>>> import numpy as np
>>> from numpy import linalg as LA
>>> np.set_printoptions(precision=3, suppress=True, linewidth=200, legacy="1.25")
>>> def tidy(a):
...     return np.round(a, 3) + 0
... 
>>> arr = np.load("case5.npy")
>>> print(arr)
[[-6 -9 -9  0 -3 -3 -6  0 -3 -3]
 [-6 -9 -9  0 -3 -3 -6  0 -3 -3]
 [ 0  0  0  0  0  0  0  0  0  0]
 [ 0  0  0  0  0  0  0  0  0  0]
 [ 0  0  0  0  0  0  0  0  0  0]]
>>> # column 2 repeats column 1
>>> r = LA.matrix_rank(arr)
>>> r
1
>>> ns = LA.svd(arr)[2][r:].T
>>> np.allclose(arr @ ns, 0)
True
>>> [int(LA.matrix_rank(arr[:i])) for i in range(1, len(arr) + 1)]
[1, 1, 1, 1, 1]
>>> LA.matrix_rank(arr.T @ arr), LA.matrix_rank(arr @ arr.T)
(1, 1)
>>> ns.shape
(10, 9)
>>> [int(LA.matrix_rank(np.delete(arr, i, axis=0))) for i in range(5)]
[1, 1, 1, 1, 1]
>>> tidy(ns @ ns.T)
array([[ 0.867, -0.2  , -0.2  ,  0.   , -0.067, -0.067, -0.133,  0.   , -0.067, -0.067],
       [-0.2  ,  0.7  , -0.3  ,  0.   , -0.1  , -0.1  , -0.2  ,  0.   , -0.1  , -0.1  ],
       [-0.2  , -0.3  ,  0.7  ,  0.   , -0.1  , -0.1  , -0.2  ,  0.   , -0.1  , -0.1  ],
       [ 0.   ,  0.   ,  0.   ,  1.   ,  0.   ,  0.   ,  0.   ,  0.   ,  0.   ,  0.   ],
       [-0.067, -0.1  , -0.1  ,  0.   ,  0.967, -0.033, -0.067,  0.   , -0.033, -0.033],
       [-0.067, -0.1  , -0.1  ,  0.   , -0.033,  0.967, -0.067,  0.   , -0.033, -0.033],
       [-0.133, -0.2  , -0.2  ,  0.   , -0.067, -0.067,  0.867,  0.   , -0.067, -0.067],
       [ 0.   ,  0.   ,  0.   ,  0.   ,  0.   ,  0.   ,  0.   ,  1.   ,  0.   ,  0.   ],
       [-0.067, -0.1  , -0.1  ,  0.   , -0.033, -0.033, -0.067,  0.   ,  0.967, -0.033],
       [-0.067, -0.1  , -0.1  ,  0.   , -0.033, -0.033, -0.067,  0.   , -0.033,  0.967]])
>>> U, sigma, VT = LA.svd(arr)
>>> evecs = VT[:(sigma > 1e-8).sum()]
>>> rng = np.random.default_rng(63)
>>> vec = arr[4] + -3 * arr[0] + rng.integers(2) * np.eye(10)[9]
>>> vec
array([18., 27., 27.,  0.,  9.,  9., 18.,  0.,  9.,  9.])
>>> print(tidy(np.diag(evecs.T @ evecs)))
[0.133 0.3   0.3   0.    0.033 0.033 0.133 0.    0.033 0.033]
>>> U, sigma, VT = LA.svd(arr)
>>> print(tidy(sigma))
[23.238  0.     0.     0.     0.   ]
>>> Y = U[:, :1] @ np.diag(sigma[:1]) @ VT[:1]
>>> tidy(np.abs(arr - Y).max())
0.0
>>> tidy(Y)
array([[-6., -9., -9.,  0., -3., -3., -6.,  0., -3., -3.],
       [-6., -9., -9.,  0., -3., -3., -6.,  0., -3., -3.],
       [ 0.,  0.,  0.,  0.,  0.,  0.,  0.,  0.,  0.,  0.],
       [ 0.,  0.,  0.,  0.,  0.,  0.,  0.,  0.,  0.,  0.],
       [ 0.,  0.,  0.,  0.,  0.,  0.,  0.,  0.,  0.,  0.]])
>>> gram = Y.T @ Y
>>> tidy(LA.eigvalsh(gram)[::-1])
array([540.,   0.,   0.,   0.,   0.,   0.,   0.,   0.,   0.,   0.])
>>> tidy(gram)
array([[ 72., 108., 108.,   0.,  36.,  36.,  72.,   0.,  36.,  36.],
       [108., 162., 162.,   0.,  54.,  54., 108.,   0.,  54.,  54.],
       [108., 162., 162.,   0.,  54.,  54., 108.,   0.,  54.,  54.],
       [  0.,   0.,   0.,   0.,   0.,   0.,   0.,   0.,   0.,   0.],
       [ 36.,  54.,  54.,   0.,  18.,  18.,  36.,   0.,  18.,  18.],
       [ 36.,  54.,  54.,   0.,  18.,  18.,  36.,   0.,  18.,  18.],
       [ 72., 108., 108.,   0.,  36.,  36.,  72.,   0.,  36.,  36.],
       [  0.,   0.,   0.,   0.,   0.,   0.,   0.,   0.,   0.,   0.],
       [ 36.,  54.,  54.,   0.,  18.,  18.,  36.,   0.,  18.,  18.],
       [ 36.,  54.,  54.,   0.,  18.,  18.,  36.,   0.,  18.,  18.]])
>>> tidy(np.diag(gram))
array([ 72., 162., 162.,   0.,  18.,  18.,  72.,   0.,  18.,  18.])
>>> np.trace(gram), (Y ** 2).sum()
(540.0, 540.0)
>>> J = np.load("arr.npy")
>>> J
array([[ 1, -2,  0,  0],
       [ 2, -1,  0,  0],
       [ 0,  0,  1, -2],
       [ 0,  0,  2, -1]])
>>> vec = np.array([8, 1, 7, 5])
>>> h = np.maximum(J @ vec, 0)
>>> h
array([ 6, 15,  0,  9])
>>> np.flatnonzero(h > 1e-9)
array([0, 1, 3])
>>> np.maximum(J @ (3 * vec), 0)
array([18, 45,  0, 27])
>>> J * (h > 1e-9)[:, None]
array([[ 1, -2,  0,  0],
       [ 2, -1,  0,  0],
       [ 0,  0,  0,  0],
       [ 0,  0,  2, -1]])
>>> def softmax(z):
...     e = np.exp(z - z.max(axis=-1, keepdims=True))
...     return e / e.sum(axis=-1, keepdims=True)
... 
>>> print(softmax(J).sum(axis=1))
[1. 1. 1. 1.]
>>> tidy(softmax(J[3]))
array([0.102, 0.102, 0.757, 0.038])
>>> tidy(softmax(J[3] + -3))
array([0.102, 0.102, 0.757, 0.038])
>>> S = J @ J.T / np.sqrt(4)
>>> softmax(S).round(6).argmax(axis=1)
array([0, 1, 2, 3])
>>> vec = np.array([-4, -5, -6, 0])
>>> J @ np.ones(4)
array([-1.,  1., -1.,  1.])
>>> np.einsum("ij,j->i", J, vec)
array([  6,  -3,  -6, -12])
>>> u, r1 = J[2], J[1]
>>> u @ u
5
>>> pr = (u @ r1) / (u @ u) * u
>>> LA.matrix_rank(np.outer(u, r1))
1
>>> tidy(LA.norm(u + r1) ** 2 + LA.norm(u - r1) ** 2)
20.0
>>> print((r1 - pr) @ u)
0.0
>>> m1 = np.load("dump.npy")
>>> m1
array([[-6.191,  2.766, -5.073,  2.554,  0.835, -0.389],
       [-7.439,  1.526, -3.243, -1.643,  0.685,  1.184],
       [-8.091,  3.889, -3.465,  0.42 , -1.708,  0.38 ],
       [-5.176,  0.611, -5.035, 11.088,  1.251,  1.536],
       [-0.288, -0.297,  1.637,  5.957, -1.368,  2.079],
       [-1.374,  0.134,  1.413,  6.109, -0.99 ,  1.293],
       [-0.482,  0.829,  2.467,  5.267, -0.076,  1.738],
       [-1.837, -0.232,  3.203,  7.048, -0.99 ,  0.417],
       [-0.606,  1.789,  1.36 ,  5.11 , -0.729,  1.48 ],
       [-4.115,  1.44 , -4.062,  8.704,  0.247,  0.198],
       [-4.961,  1.174, -3.75 ,  7.536,  1.475,  1.462],
       [-7.073,  4.6  , -4.208,  1.33 , -0.59 , -0.289],
       [-4.175, -0.003, -3.026, 10.734,  1.341,  0.998],
       [-8.179,  4.407, -3.351,  0.763,  0.361, -0.388],
       [-3.048,  0.983,  1.299,  4.587, -1.366,  1.511],
       [-6.774,  2.35 , -4.728,  0.981, -1.91 ,  1.915]])
>>> Ac = (m1 - m1.mean(axis=0)) / m1.std(axis=0)
>>> tidy(Ac.std(axis=0))
array([1., 1., 1., 1., 1., 1.])
>>> c = LA.lstsq(np.delete(Ac, 4, axis=1), Ac[:, 4])[0]
>>> print(np.abs(c).argmax())
2
>>> tidy(c)
array([ 0.036, -0.47 , -0.65 ,  0.245, -0.332])
>>> Y = np.c_[m1[:, :1] @ np.array([[-3]]), np.array([-4, -7, -2, 8, -4, 9, 8, -7, 2, 5, -3, 8, 5, -6, 9, 8])]
>>> print(tidy(Y))
[[18.573 -4.   ]
 [22.317 -7.   ]
 [24.273 -2.   ]
 [15.528  8.   ]
 [ 0.864 -4.   ]
 [ 4.122  9.   ]
 [ 1.446  8.   ]
 [ 5.511 -7.   ]
 [ 1.818  2.   ]
 [12.345  5.   ]
 [14.883 -3.   ]
 [21.219  8.   ]
 [12.525  5.   ]
 [24.537 -6.   ]
 [ 9.144  9.   ]
 [20.322  8.   ]]
>>> print(tidy(LA.norm(LA.qr(m1)[0].T @ Y, axis=0) ** 2 / ((Y ** 2).sum(axis=0) + 1e-12)))
[1.    0.433]
>>> tidy(LA.norm(Y - m1 @ LA.lstsq(m1, Y)[0], axis=0))
array([ 0.   , 19.213])
>>> print(tidy(Y.reshape(-1, 2)))
[[18.573 -4.   ]
 [22.317 -7.   ]
 [24.273 -2.   ]
 [15.528  8.   ]
 [ 0.864 -4.   ]
 [ 4.122  9.   ]
 [ 1.446  8.   ]
 [ 5.511 -7.   ]
 [ 1.818  2.   ]
 [12.345  5.   ]
 [14.883 -3.   ]
 [21.219  8.   ]
 [12.525  5.   ]
 [24.537 -6.   ]
 [ 9.144  9.   ]
 [20.322  8.   ]]
>>> t3 = Y.reshape(16, 2, -1)
>>> print(tidy(t3[:, 0]))
[[18.573]
 [22.317]
 [24.273]
 [15.528]
 [ 0.864]
 [ 4.122]
 [ 1.446]
 [ 5.511]
 [ 1.818]
 [12.345]
 [14.883]
 [21.219]
 [12.525]
 [24.537]
 [ 9.144]
 [20.322]]
>>> print(np.swapaxes(t3, 1, 2)[8])
[[1.818 2.   ]]
>>> Ac = m1 - m1.mean(axis=0)
>>> evecs = LA.svd(Ac)[2][:2]
>>> Y = Ac - Ac @ evecs.T @ evecs
>>> tidy(np.cov(Ac @ evecs.T, rowvar=False))
array([[22.613,  0.   ],
       [ 0.   , 10.778]])
>>> print(tidy(np.diag(evecs.T @ evecs)))
[0.373 0.083 0.608 0.868 0.058 0.01 ]
>>> mat = np.load("x.npy")
>>> mat
array([[ 0.328, -0.284,  1.967, -1.481, -3.379,  0.123, -0.4  ,  1.268,  1.264],
       [ 0.921,  0.63 , -2.426, -0.865, -0.138, -0.078, -1.223,  3.332, -0.534],
       [ 1.61 ,  1.199, -0.647,  2.196,  2.332,  0.39 ,  0.278, -0.654, -0.551],
       [ 0.871,  1.782, -1.779,  0.777, -3.529,  0.754, -3.826,  1.565, -1.184],
       [ 0.003, -0.007,  0.936,  0.133, -4.468, -0.073, -3.891,  0.821, -3.166],
       [ 0.667,  0.774,  1.545,  0.503,  1.224, -1.794,  1.299,  0.638,  2.532],
       [ 1.101, -0.934,  0.93 , -1.036, -1.192, -2.308,  1.226,  0.843,  3.771],
       [ 0.609,  0.972,  0.349, -0.622, -1.586,  1.144, -1.403, -0.524, -0.046]])
>>> w1 = np.array([[-2, -2, -2],
...     [-2, -2, 0],
...     [-2, 1, -1],
...     [1, 0, 0],
...     [-1, 0, -2],
...     [-2, -1, 2],
...     [2, 1, 2],
...     [-2, -1, 1],
...     [-2, 0, -2]])
>>> c = np.array([5, -1, 3])
>>> act = np.maximum(mat @ w1 + c, 0)
>>> (act > 0).mean(axis=0)
array([0.375, 0.25 , 0.625])
>>> LA.matrix_rank(act)
3
>>> tidy(act)
array([[ 0.   ,  0.   ,  5.321],
       [ 0.   ,  0.   ,  5.658],
       [ 2.726,  0.   ,  0.   ],
       [ 0.   ,  0.   ,  7.884],
       [ 4.791,  0.   , 10.219],
       [ 0.   ,  0.118,  0.   ],
       [ 0.802,  2.287,  0.   ],
       [ 0.   ,  0.   ,  3.655]])
>>> Z = np.array([[-2, -2], [-1, 0], [0, 0]])
>>> (act @ Z).round(6).argmax(axis=1)
array([0, 0, 0, 0, 0, 1, 1, 0])
>>> print(w1 @ Z)
[[ 6  4]
 [ 6  4]
 [ 3  4]
 [-2 -2]
 [ 2  2]
 [ 5  4]
 [-5 -4]
 [ 5  4]
 [ 4  4]]
>>> vec = np.array([-9, -9, -1, 9, 3, -7, -6, -9, -4])
>>> tidy(np.einsum("ij,j->i", mat, vec))
array([-40.758, -39.7  ,   5.818, -17.363,  16.025, -17.421, -29.204, -19.624])
>>> print(np.sign((mat @ vec).round(6)))
[-1. -1.  1. -1.  1. -1. -1. -1.]
>>> print(tidy(mat @ (2 * vec)))
[-81.516 -79.4    11.636 -34.726  32.05  -34.842 -58.408 -39.248]
